>>> import numpy as np
>>> np.set_printoptions(precision=4, suppress=True, linewidth=140)
>>> out = np.array([[3, 3], [2, 0]])
>>> C = np.array([[1, -4, -1, 3], [-4, 3, -3, 2], [2, 5, 4, 3], [-3, -2, -4, 2]])
>>> X = np.block([[out, np.zeros((2, 4))], [np.zeros((4, 2)), C]])
>>> X
array([[ 3.,  3.,  0.,  0.,  0.,  0.],
       [ 2.,  0.,  0.,  0.,  0.,  0.],
       [ 0.,  0.,  1., -4., -1.,  3.],
       [ 0.,  0., -4.,  3., -3.,  2.],
       [ 0.,  0.,  2.,  5.,  4.,  3.],
       [ 0.,  0., -3., -2., -4.,  2.]])
>>> # splits into 2 blocks
>>> Q, vecs = np.linalg.qr(X[:, :4])[0], np.linalg.qr(X[:, 4:])[0]
>>> sigma = np.linalg.svd(Q.T @ vecs, compute_uv=False)
>>> sigma
array([0.9998, 0.2054])
>>> np.degrees(np.arccos(sigma.clip(0, 1)))
array([ 1.0688, 78.1471])
>>> round(float(np.linalg.norm(Q @ Q.T - vecs @ vecs.T, 2)), 4)
1.0
>>> K = np.array([[0, -1, 4, 4, 2, 1], [0, 1, -4, -4, -2, -1]])
>>> rk = np.linalg.matrix_rank(K)
>>> rk
np.int64(1)
>>> ns = np.linalg.svd(K)[2][rk:].T
>>> ns.shape
(6, 5)
>>> [int(np.linalg.matrix_rank(K[:, :j + 1])) for j in range(6)]
[0, 1, 1, 1, 1, 1]
>>> [int(np.linalg.matrix_rank(K[:i])) for i in range(1, len(K) + 1)]
[1, 1]
>>> np.round(ns @ ns.T, 4) + 0
array([[ 1.    ,  0.    ,  0.    ,  0.    ,  0.    ,  0.    ],
       [ 0.    ,  0.9737,  0.1053,  0.1053,  0.0526,  0.0263],
       [ 0.    ,  0.1053,  0.5789, -0.4211, -0.2105, -0.1053],
       [ 0.    ,  0.1053, -0.4211,  0.5789, -0.2105, -0.1053],
       [ 0.    ,  0.0526, -0.2105, -0.2105,  0.8947, -0.0526],
       [ 0.    ,  0.0263, -0.1053, -0.1053, -0.0526,  0.9737]])
>>> np.round(K @ ns, 4) + 0
array([[0., 0., 0., 0., 0.],
       [0., 0., 0., 0., 0.]])
>>> np.allclose(K @ ns, 0)
True
>>> np.linalg.matrix_rank(K.T @ K), np.linalg.matrix_rank(K @ K.T)
(np.int64(1), np.int64(1))
>>> np.allclose(K[:-1].T @ np.linalg.lstsq(K[:-1].T, K[-1])[0], K[-1])
True
>>> np.unique(K.round(6), axis=0).shape
(2, 6)
>>> U, sigma, vt = np.linalg.svd(K)
>>> vecs = vt[:(sigma > 1e-8).sum()]
>>> rng = np.random.default_rng(781)
>>> x = K[1] + -2 * K[0] + rng.integers(2) * np.eye(6)[3]
>>> x
array([  0.,   3., -12., -11.,  -6.,  -3.])
>>> np.allclose(vecs.T @ vecs @ x, x)
False
>>> np.round(np.linalg.norm(x - vecs.T @ vecs @ x), 4)
np.float64(0.7609)
>>> A = np.load("block5.npy")
>>> A
array([[  1.2,   0.9,   1.3,  -1. ,   0.9],
       [  0. ,  -0.8,   1.9,   1.6,   0.3],
       [  0.4,  -0.3,  -0.8,  -0.7,   1.1],
       [  1.6,  -0.5,  -0.5,  -0.1,  -0.6],
       [  0.7,  -1. ,  -1. ,  -0.4,   1.7],
       [ -0.3,   0.9,   0.9,   1.5,  -1.1],
       [ -0.1,  -2.3,  -2.2,   0.9,  -2.1],
       [-11. ,  -5.5,  -0.5,   3. , -10.5],
       [  1.7,  -0.6,   1.7,   0.5,  -0.2],
       [  0.2,  -0.6,   1.3,   1. ,  -1.3],
       [ -0.7,  -0.4,  -0.1,   0.3,  -0.8]])
>>> # row 7 is much longer than the rest
>>> Xs = A - A.mean(axis=0)
>>> U, sigma, vt = np.linalg.svd(Xs, full_matrices=False)
>>> np.linalg.matrix_rank(Xs)
np.int64(5)
>>> vt[0] * np.sign(vt[0, np.abs(vt[0]).argmax()])
array([ 0.682 ,  0.3078,  0.0605, -0.1807,  0.6355])
>>> np.abs(U[:, 0]).argmax()
np.int64(7)
>>> np.abs(vt[0]).argmax()
np.int64(0)
>>> sigma
array([16.1741,  4.468 ,  2.7341,  2.1097,  1.6668])
>>> data = np.load("dump.npy")
>>> data
array([[ 0.7908, -0.2616, -0.7867,  0.7684],
       [-0.6647,  0.2319,  0.6586, -0.6743],
       [ 2.3789, -0.8025, -2.3991,  2.4458],
       [ 0.7413, -0.2492, -0.7515,  0.7355],
       [ 0.0463,  0.0088, -0.0548,  0.024 ],
       [ 0.2713, -0.0649, -0.2746,  0.2173],
       [ 1.2548, -0.4173, -1.2104,  1.2476],
       [ 0.4496, -0.14  , -0.4522,  0.4409],
       [ 4.2166, -1.4337, -4.267 ,  4.2575],
       [-0.4409,  0.1906,  0.4033, -0.3952],
       [ 2.5064, -0.8039, -2.4896,  2.5042],
       [-1.2148,  0.4112,  1.1991, -1.1857],
       [-2.0517,  0.6852,  2.0725, -2.0788],
       [ 2.2571, -0.7649, -2.2649,  2.2534],
       [-3.3602,  1.103 ,  3.3434, -3.3836],
       [-2.4065,  0.806 ,  2.39  , -2.4316],
       [ 0.8291, -0.273 , -0.8179,  0.8352],
       [-5.7019,  1.9159,  5.6837, -5.6755],
       [-2.7426,  0.936 ,  2.7559, -2.7457],
       [ 0.0406, -0.0276, -0.0275,  0.0291],
       [-4.8605,  1.6165,  4.8523, -4.8457],
       [ 0.0346, -0.0314, -0.0524,  0.0318],
       [-1.9023,  0.6382,  1.8899, -1.8563],
       [-3.4633,  1.18  ,  3.4795, -3.431 ]])
>>> out = np.c_[data[:, :1] @ np.array([[4]]), np.array([2, 0, 0, 0, 5, 3, 0, 2, 0, 4, 1, 2, 0, 2, 1, 0, 1, 0, 1, 2, 0, 2, 5, 3])]
>>> out
array([[  3.1632,   2.    ],
       [ -2.6588,   0.    ],
       [  9.5156,   0.    ],
       [  2.9652,   0.    ],
       [  0.1852,   5.    ],
       [  1.0852,   3.    ],
       [  5.0192,   0.    ],
       [  1.7984,   2.    ],
       [ 16.8664,   0.    ],
       [ -1.7636,   4.    ],
       [ 10.0256,   1.    ],
       [ -4.8592,   2.    ],
       [ -8.2068,   0.    ],
       [  9.0284,   2.    ],
       [-13.4408,   1.    ],
       [ -9.626 ,   0.    ],
       [  3.3164,   1.    ],
       [-22.8076,   0.    ],
       [-10.9704,   1.    ],
       [  0.1624,   2.    ],
       [-19.442 ,   0.    ],
       [  0.1384,   2.    ],
       [ -7.6092,   5.    ],
       [-13.8532,   3.    ]])
>>> np.linalg.matrix_rank(out)
np.int64(2)
>>> np.round(np.linalg.lstsq(data, out[:, 0])[0], 4) + 0
array([4., 0., 0., 0.])
